$ ipython --no-banner

In [1]: import numpy as np

In [2]: from numpy import linalg as LA

In [3]: np.set_printoptions(precision=2, suppress=True, linewidth=100, floatmode="fixed")

In [4]: def rd(a):
   ...:     return np.round(a, 2) + 0
   ...: 

In [5]: E = np.load("w.npy")

In [6]: print(E)
[[ 0.01  0.86  1.50]
 [ 0.84  0.57  0.34]
 [-0.40 -0.22 -0.57]
 [-0.03 -0.03  0.16]
 [-1.20 -1.58 -2.55]
 [ 2.06  2.32  3.17]
 [-0.38 -1.34 -1.71]
 [-1.48 -2.37 -3.69]
 [-0.02  0.09  0.79]
 [ 0.74  2.11  2.59]
 [ 1.00  2.23  3.18]
 [-0.38 -0.35 -0.91]
 [-0.03  0.12  0.94]
 [ 0.30  0.71  0.79]
 [-1.44 -2.51 -2.90]
 [-1.14 -3.36 -4.24]
 [ 0.18  0.78  0.90]
 [ 0.89 -0.10 -0.60]
 [-1.49 -3.00 -4.43]
 [-0.87 -1.06 -2.03]
 [-0.55 -1.22 -2.20]
 [ 0.93  2.09  3.58]]

In [7]: z = E[:, 2] > np.median(E[:, 2])

In [8]: r0 = E[z].mean(axis=0) - E[~z].mean(axis=0)

In [9]: print(((E - E.mean(axis=0)) @ r0 > 0).astype(int))
[1 1 0 1 0 1 0 0 1 1 1 0 1 1 0 0 1 1 0 0 0 1]

In [10]: K = np.load("case17.npy")

In [11]: print(K)
[[ 1.00 -2.00  0.00]
 [-5.00  5.00  0.00]
 [ 0.00  0.00  5.00]]

In [12]: A2 = LA.invert(K)
Traceback (most recent call last):
  Cell In[12], line 1
    A2 = LA.invert(K)
AttributeError: module 'numpy.linalg' has no attribute 'invert'


In [13]: A2 = LA.inv(K)

In [14]: print(rd(LA.inv(A2)))
[[ 1.00 -2.00  0.00]
 [-5.00  5.00  0.00]
 [ 0.00  0.00  5.00]]

In [15]: print(A2)
[[-1.00 -0.40 -0.00]
 [-1.00 -0.20 -0.00]
 [ 0.00  0.00  0.20]]

In [16]: print(rd(LA.cond(K)))
10.91

In [17]: U, sigma = LA.svd(K)
Traceback (most recent call last):
  Cell In[17], line 1
    U, sigma = LA.svd(K)
ValueError: too many values to unpack (expected 2)


In [18]: U, sigma, VT = LA.svd(K, full_matrices=False)

In [19]: print(rd(sigma))
[7.39 5.00 0.68]

In [20]: print(np.abs(U[:, 0]).round(6).argmax())
1

In [21]: print(np.allclose(U * sigma @ VT, K))
True

In [22]: print(rd(np.cumsum(sigma ** 2) / np.sum(sigma ** 2)))
[0.68 0.99 1.00]

In [23]: print((sigma > 1e-8).sum())
3

In [24]: print(U.shape, sigma.shape, VT.shape)
(3, 3) (3,) (3, 3)

In [25]: print(rd(np.sqrt((sigma ** 2).sum())), rd(LA.norm(K)))
8.94 8.94

In [26]: Q, r_ = LA.qr(K)

In [27]: print(rd(r_))
[[-5.10  5.30  0.00]
 [ 0.00 -0.98  0.00]
 [ 0.00  0.00  5.00]]

In [28]: print(rd(Q @ r_))
[[ 1.00 -2.00  0.00]
 [-5.00  5.00  0.00]
 [ 0.00  0.00  5.00]]

In [29]: print(rd(Q))
[[-0.20  0.98  0.00]
 [ 0.98  0.20  0.00]
 [ 0.00  0.00  1.00]]

In [30]: print(rd(np.abs(np.diag(r_))))
[5.10 0.98 5.00]

In [31]: print(rd(np.trace(Q @ Q.T)))
3.0

In [32]: print(Q.shape, r_.shape)
(3, 3) (3, 3)

In [33]: print(rd(LA.det(K)))
-25.0

In [34]: print((K + K.T) / 2)
[[ 1.00 -3.50  0.00]
 [-3.50  5.00  0.00]
 [ 0.00  0.00  5.00]]

In [35]: print(np.trace(K))
11.0

In [36]: print(np.allclose(K @ K.T, K.T @ K))
False

In [37]: print((K - K.T) / 2)
[[ 0.00  1.50  0.00]
 [-1.50  0.00  0.00]
 [ 0.00  0.00  0.00]]

In [38]: assert K == K.T
Traceback (most recent call last):
  Cell In[38], line 1
    assert K == K.T
ValueError: The truth value of an array with more than one element is ambiguous. Use a.any() or a.all()


In [39]: print(rd(np.abs(LA.eigvals(K)).max()))
6.74

In [40]: Q = K.astype(float).copy()

In [41]: for j in range(3):
    ...:     Q[:, j] -= Q[:, :j] @ (Q[:, :j].T @ Q[:, j])
    ...:     Q[:, j] /= LA.norm(Q[:, j])
    ...: 

In [42]: print(rd(Q))
[[ 0.20 -0.98  0.00]
 [-0.98 -0.20  0.00]
 [ 0.00  0.00  1.00]]

In [43]: W0 = np.loadtxt("data.csv", delimiter=",")

In [44]: print(W0)
[[-1.00 -1.00 -1.00 -1.00]
 [-1.00 -2.00 -2.00 -2.00]
 [-1.00 -2.00 -3.00 -3.00]
 [-1.00 -2.00 -3.00 -4.00]]

In [45]: Q, r_ = LA.qr(W0)

In [46]: print(np.allclose(r_.T @ r_, W0.T @ W0))
True

In [47]: print(rd(np.abs(np.diag(r_))))
[2.00 0.87 0.82 0.71]

In [48]: print(Q.shape, r_.shape)
(4, 4) (4, 4)

In [49]: print(abs(r_[0, 0]), rd(LA.norm(W0[:, 0])))
2.0 2.0

In [50]: print(rd(Q))
[[-0.50  0.87  0.00  0.00]
 [-0.50 -0.29  0.82  0.00]
 [-0.50 -0.29 -0.41 -0.71]
 [-0.50 -0.29 -0.41  0.71]]

In [51]: vec = np.array([0, 0, -1, -2])

In [52]: y = W0 @ vec

In [53]: beta, lr = np.zeros(4), 1 / LA.norm(W0, 2) ** 2

In [54]: for i in range(40):
    ...:     beta -= lr * W0.T @ (W0 @ beta - y)
    ...:     if i % 10 == 0: print(i, round(LA.norm(W0 @ beta - y), 2))
    ...: 
0 1.14
10 0.99
20 0.86
30 0.74

In [55]: print(rd(LA.cond(W0)))
29.28

In [56]: print(np.all(LA.eigvalsh(W0) > 0))
False

In [57]: mat = np.load("dump.npy")

In [58]: print(rd(mat))
[[ 0.23 -0.26  0.94]
 [-0.26  0.91  0.31]
 [ 0.94  0.31 -0.15]]

In [59]: print(rd(LA.pinv(mat)))
[[ 0.23 -0.26  0.94]
 [-0.26  0.91  0.31]
 [ 0.94  0.31 -0.15]]

In [60]: print(rd(LA.norm(mat, axis=0)))
[1.00 1.00 1.00]

In [61]: print(rd(LA.svd(mat, compute_uv=False)))
[1.00 1.00 1.00]

In [62]: print(rd(mat[:, 0] @ mat[:, 2]))
0.0

In [63]: print(rd(mat.T @ mat))
[[1.00 0.00 0.00]
 [0.00 1.00 0.00]
 [0.00 0.00 1.00]]

In [64]: Q, r_ = LA.qr(mat)

In [65]: print(rd(np.abs(np.diag(r_))))
[1.00 1.00 1.00]

In [66]: print(Q.shape, r_.shape)
(3, 3) (3, 3)

In [67]: print(rd(Q))
[[-0.23  0.26 -0.94]
 [ 0.26 -0.91 -0.31]
 [-0.94 -0.31  0.15]]

In [68]: print(rd(Q.T @ Q))
[[1.00 0.00 0.00]
 [0.00 1.00 0.00]
 [0.00 0.00 1.00]]

In [69]: print(rd(r_))
[[-1.00  0.00  0.00]
 [ 0.00 -1.00  0.00]
 [ 0.00  0.00 -1.00]]

In [70]: vec = np.array([0, 3, 1])

In [71]: print([p for p in range(1, 25) if np.allclose(LA.matrix_power(mat, p), np.eye(3))])
[2, 4, 6, 8, 10, 12, 14, 16, 18, 20, 22, 24]

In [72]: print(rd(np.abs(LA.eigvals(mat))))
[1.00 1.00 1.00]

In [73]: print(rd(mat.T @ (mat @ vec)))
[0.00 3.00 1.00]

In [74]: m1 = np.loadtxt("m.csv", delimiter=",")

In [75]: print(m1)
[[ 0.00  0.00  0.00]
 [ 0.00  0.00  0.00]
 [ 0.00  0.00  0.00]
 [ 6.00  4.00  9.00]
 [-5.00  1.00  0.00]
 [ 3.00  3.00  4.00]
 [ 3.00  1.00  5.00]
 [-2.00  2.00  5.00]
 [ 3.00  3.00  4.00]
 [ 0.00  0.00  0.00]
 [ 6.00  4.00  9.00]
 [ 3.00  1.00  5.00]
 [ 0.00  0.00  0.00]
 [ 0.00  0.00  0.00]
 [ 3.00  1.00  5.00]
 [-5.00  1.00  0.00]
 [ 0.00  0.00  0.00]
 [ 0.00  0.00  0.00]
 [ 3.00  3.00  4.00]
 [ 0.00  0.00  0.00]
 [-2.00  4.00  4.00]
 [ 0.00  0.00  0.00]
 [ 3.00  3.00  4.00]
 [-5.00  1.00  0.00]
 [ 3.00  1.00  5.00]]

In [76]: z = m1[:, 2] > np.median(m1[:, 2])

In [77]: r0 = m1[z].mean(axis=0) - m1[~z].mean(axis=0)

In [78]: print((((m1 - m1.mean(axis=0)) @ r0 > 0) == z).mean())
1.0

In [79]: cen = m1 - m1.mean(axis=0)

In [80]: evecs = LA.svd(cen)[2][:2]

In [81]: A2 = cen - cen @ evecs.T @ evecs

In [82]: print(rd(A2.std(axis=0)))
[0.14 0.58 0.35]

In [83]: print(LA.norm(A2, axis=1).round(6).argmax())
7

In [84]: print(rd((cen @ evecs.T).std(axis=0)))
[3.96 1.69]

In [85]: print(rd(np.cov(cen @ evecs.T, rowvar=False)))
[[16.32  0.00]
 [ 0.00  2.98]]

In [86]: sigma = 10 * 0.7 ** np.arange(3)

In [87]: rng = np.random.default_rng(34)

In [88]: J = rng.normal(size=(13, 3)) * rng.permutation(sigma)

In [89]: print(rd(J))
[[-0.20 -8.80 25.74]
 [ 2.36  4.50 -2.08]
 [ 0.29  2.36  1.95]
 [-2.99  4.30  4.90]
 [-0.58 -5.03 -8.79]
 [-4.94  1.94 -3.51]
 [ 4.27 -6.21  7.26]
 [ 0.13 -3.98 10.45]
 [ 0.74  5.53 10.91]
 [ 2.42 -3.41  1.86]
 [ 4.92 -4.36  5.46]
 [-0.96 -3.37 -5.62]
 [-5.30 -1.85  3.79]]

In [90]: vec = np.array([0, 2, 1])

In [91]: print(rd(J @ np.ones(3)))
[ 16.74   4.79   4.59   6.22 -14.41  -6.51   5.31   6.60  17.18   0.87   6.02  -9.95  -3.36]

In [92]: print(rd(J @ np.eye(3)[0]))
[-0.20  2.36  0.29 -2.99 -0.58 -4.94  4.27  0.13  0.74  2.42  4.92 -0.96 -5.30]

In [93]: print(np.sign((J @ vec).round(6)))
[ 1.00  1.00  1.00  1.00 -1.00  1.00 -1.00  1.00  1.00 -1.00 -1.00 -1.00  1.00]

In [94]: cen = (J - J.mean(axis=0)) / J.std(axis=0)

In [95]: print(np.argwhere(np.abs(cen) > 2))
[[0 2]]

In [96]: beta = LA.lstsq(np.delete(cen, 2, axis=1), cen[:, 2])[0]

In [97]: print(np.abs(beta).argmax())
1

In [98]: print(rd(beta))
[ 0.09 -0.27]

In [99]: U, sigma = LA.svd(E)
Traceback (most recent call last):
  Cell In[99], line 1
    U, sigma = LA.svd(E)
ValueError: too many values to unpack (expected 2)


In [100]: U, sigma, VT = LA.svd(E, full_matrices=False)

In [101]: print(rd(U.T @ E @ VT.T))
[[14.13  0.00  0.00]
 [ 0.00  1.86  0.00]
 [ 0.00  0.00  1.06]]

In [102]: print(rd(sigma))
[14.13  1.86  1.06]

In [103]: print(rd(np.sqrt((sigma ** 2).sum())), rd(LA.norm(E)))
14.29 14.29

In [104]: print(rd(VT @ VT.T))
[[1.00 0.00 0.00]
 [0.00 1.00 0.00]
 [0.00 0.00 1.00]]

In [105]: print(rd(np.abs(VT[0])))
[0.28 0.55 0.79]

In [106]: Q, evecs = LA.qr(J[:, :2])[0], LA.qr(J[:, 2:])[0]

In [107]: sigma = LA.svd(Q.T @ evecs, compute_uv=False)

In [108]: print(rd(LA.norm(Q @ Q.T - evecs @ evecs.T, 2)))
1.0

In [109]: print(rd(sigma))
[0.39]

In [110]: X = np.array([[-0.6, 1.5, 0.7], [0.6, 1.1, 0.4]])

In [111]: r0, r1 = X[0], X[1]

In [112]: print(r0 @ r1)
1.57

In [113]: p = (r0 @ r1) / (r0 @ r0) * r0

In [114]: print(rd(np.outer(r0, r1)))
[[-0.36 -0.66 -0.24]
 [ 0.90  1.65  0.60]
 [ 0.42  0.77  0.28]]

In [115]: print(rd(p))
[-0.30  0.76  0.35]

In [116]: vec = np.array([3, 9, 6])

In [117]: print(LA.norm(mat @ vec) <= LA.norm(mat, 2) * LA.norm(vec) + 1e-9)
True

In [118]: print(np.sign((mat @ vec).round(6)))
[1.00 1.00 1.00]

In [119]: print(rd(np.einsum("ij,j->i", mat, vec)))
[4.02 9.34 4.75]

In [120]: print(rd((mat * vec).sum(axis=1)))
[4.02 9.34 4.75]

In [121]: print(rd(mat @ np.ones(3)))
[0.91 0.97 1.10]

In [122]: vec = np.array([4, 3, 0])

In [123]: h = np.maximum(X @ vec, 0)

In [124]: print(h)
[2.10 5.70]

In [125]: print(rd(np.tanh(X @ vec)))
[0.97 1.00]

In [126]: print(np.maximum(X @ vec, 0) - np.maximum(-X @ vec, 0))
[2.10 5.70]

In [127]: data = np.load("sample14.npy")

In [128]: print(data)
[[33  2 -3  0]
 [ 0 25  1 -2]
 [-1  0 18  0]
 [ 1 -3  3 15]]

In [129]: vec = np.array([0, 2, -3])

In [130]: y = E @ vec

In [131]: print(rd(LA.pinv(E) @ E))
[[1.00 0.00 0.00]
 [0.00 1.00 0.00]
 [0.00 0.00 1.00]]

In [132]: print(rd(LA.lstsq(E, y)[0]))
[ 0.00  2.00 -3.00]

In [133]: print(rd(LA.solve(E.T @ E, E.T @ y)))
[ 0.00  2.00 -3.00]

In [134]: y = y + 0.05 * rng.normal(size=22)

In [135]: print(rd(y))
[-2.80  0.16  1.23 -0.51  4.53 -4.85  2.41  6.42 -2.20 -3.53 -5.13  1.99 -2.56 -1.02  3.70  6.09
 -1.21  1.58  7.33  3.95  4.20 -6.55]

In [136]: beta, *_ = LA.lstsq(E, y)

In [137]: print([round(float(LA.norm(LA.solve(E.T @ E + lam * np.eye(3), E.T @ y))), 2) for lam in (0, 1, 10, 100)])
[3.58, 2.3, 1.3, 0.85]

In [138]: print(rd(beta))
[ 0.02  1.96 -2.99]

In [139]: print(rd(E.T @ (y - E @ beta)))
[0.00 0.00 0.00]

In [140]: print(rd(LA.norm(y - E @ beta)))
0.17
